$ python -q
>>> import numpy as np
>>> np.set_printoptions(suppress=True, linewidth=100)
>>> def rd(a):
...     return np.round(a, 2) + 0
... 
>>> E = np.loadtxt("layer1.csv", delimiter=",")
>>> E
array([[-6.,  6.,  3., -3.,  2., -7.],
       [ 9.,  7., -4.,  4.,  7.,  6.],
       [-3., -2., -9.,  5., -2.,  9.],
       [ 7.,  1.,  0.,  4., -3., -4.],
       [ 9.,  4.,  7., -1., -5., -5.],
       [-1.,  0., -8.,  0.,  9., -2.]])
>>> x0 = np.array([1, -1, 1, 2, 3, 0])
>>> y = E @ x0
>>> c, lr = np.zeros(6), 1 / np.linalg.norm(E, 2) ** 2
>>> for i in range(20):
...     c -= lr * E.T @ (E @ c - y)
...     if i % 5 == 0: print(i, round(np.linalg.norm(E @ c - y), 2))
... 
0 16.57
5 7.98
10 6.27
15 5.34
>>> rd(c)
array([ 1.37, -0.3 , -0.36,  0.11,  2.  ,  0.05])
>>> other = E / np.linalg.norm(E, axis=1, keepdims=True)
>>> cov = other @ other.T
>>> rd(np.linalg.norm(other, axis=1))
array([1., 1., 1., 1., 1., 1.])
>>> print(rd(np.degrees(np.arccos(np.clip(cov[0, 1], -1, 1)))))
109.91
>>> rd(cov[0])
array([ 1.  , -0.34, -0.6 , -0.23,  0.11,  0.1 ])
>>> np.argwhere(np.triu(np.abs(cov) > 0.95, 1))
array([], shape=(0, 2), dtype=int64)
>>> (cov - 2 * np.eye(6)).round(6).argmax(axis=1)
array([4, 5, 1, 4, 3, 1])
>>> print(rd(cov))
[[ 1.   -0.34 -0.6  -0.23  0.11  0.1 ]
 [-0.34  1.    0.25  0.27  0.05  0.38]
 [-0.6   0.25  1.   -0.24 -0.69  0.22]
 [-0.23  0.27 -0.24  1.    0.73 -0.22]
 [ 0.11  0.05 -0.69  0.73  1.   -0.58]
 [ 0.1   0.38  0.22 -0.22 -0.58  1.  ]]
>>> x0 = np.array([-3, -3, -3, -2, 0, -3])
>>> y = cov @ x0
>>> rd(y)
array([ 0.  , -4.41, -2.11, -0.74,  1.84, -4.66])
>>> rd(np.linalg.solve(cov, y))
array([-3., -3., -3., -2.,  0., -3.])
>>> rd(np.linalg.solve(cov, cov[:, 1]))
array([0., 1., 0., 0., 0., 0.])
>>> q, R = np.linalg.qr(E)
>>> print(rd(abs(R[0, 0])), rd(np.linalg.norm(E[:, 0])))
16.03 16.03
>>> rd(q @ R)
array([[-6.,  6.,  3., -3.,  2., -7.],
       [ 9.,  7., -4.,  4.,  7.,  6.],
       [-3., -2., -9.,  5., -2.,  9.],
       [ 7.,  1.,  0.,  4., -3., -4.],
       [ 9.,  4.,  7., -1., -5., -5.],
       [-1.,  0., -8.,  0.,  9., -2.]])
>>> q.shape, R.shape
((6, 6), (6, 6))
>>> F = np.array([[1.75, -2.0, 4.84],
...     [4.47, -2.0, 9.04],
...     [-2.14, -2.0, 2.96],
...     [-4.76, -2.0, -2.34],
...     [-0.53, -2.0, 8.85],
...     [-2.44, -2.0, 1.35],
...     [-1.37, -2.0, -0.8],
...     [-5.08, -2.0, 0.77],
...     [7.8, -2.0, 7.05],
...     [5.78, -2.0, 9.09],
...     [7.73, -2.0, 9.66],
...     [-8.52, -2.0, -1.78],
...     [-2.88, -2.0, 6.7],
...     [-8.15, -2.0, -1.53]])
>>> other = F / np.sqrt((F ** 2).mean(axis=1, keepdims=True))
>>> rd(np.linalg.norm(other, axis=1))
array([1.73, 1.73, 1.73, 1.73, 1.73, 1.73, 1.73, 1.73, 1.73, 1.73, 1.73, 1.73, 1.73, 1.73])
>>> hat = F @ np.linalg.solve(F.T @ F, F.T)
>>> rd(hat @ F[:, 2])
array([ 4.84,  9.04,  2.96, -2.34,  8.85,  1.35, -0.8 ,  0.77,  7.05,  9.09,  9.66, -1.78,  6.7 ,
       -1.53])
>>> print(np.linalg.matrix_rank(np.eye(14) - hat))
11
>>> rd(np.diag(hat))
array([0.09, 0.17, 0.08, 0.24, 0.36, 0.1 , 0.27, 0.12, 0.34, 0.19, 0.25, 0.24, 0.32, 0.22])
>>> x0 = np.array([3, -1, 1])
>>> y = F @ x0
>>> rd(np.linalg.solve(F.T @ F, F.T @ y))
array([ 3., -1.,  1.])
>>> rng = np.random.default_rng(22)
>>> y = y + 0.05 * rng.normal(size=14)
>>> print(rd(y))
[ 12.02  24.39  -1.53 -14.65   9.33  -4.05  -2.86 -12.41  32.43  28.39  34.87 -25.28   0.17 -23.94]
>>> c, *_ = np.linalg.lstsq(F, y)
>>> rd(F.T @ (y - F @ c))
array([0., 0., 0.])
>>> [round(float(np.linalg.norm(np.linalg.solve(F.T @ F + lam * np.eye(3), F.T @ y))), 2) for lam in (0, 1, 10, 100)]
[3.3, 3.26, 3.06, 2.56]
>>> U, sig, Vh = np.linalg.svd(F, full_matrices=False)
>>> rd(sig / sig[0])
array([1.  , 0.58, 0.13])
>>> rd(U.T @ U)
array([[1., 0., 0.],
       [0., 1., 0.],
       [0., 0., 1.]])
>>> rd(np.cumsum(sig ** 2) / np.sum(sig ** 2))
array([0.74, 0.99, 1.  ])
>>> print((sig > 1e-8).sum())
3
>>> print(np.abs(U[:, 0]).round(6).argmax())
10
>>> rd(Vh @ Vh.T)
array([[1., 0., 0.],
       [0., 1., 0.],
       [0., 0., 1.]])
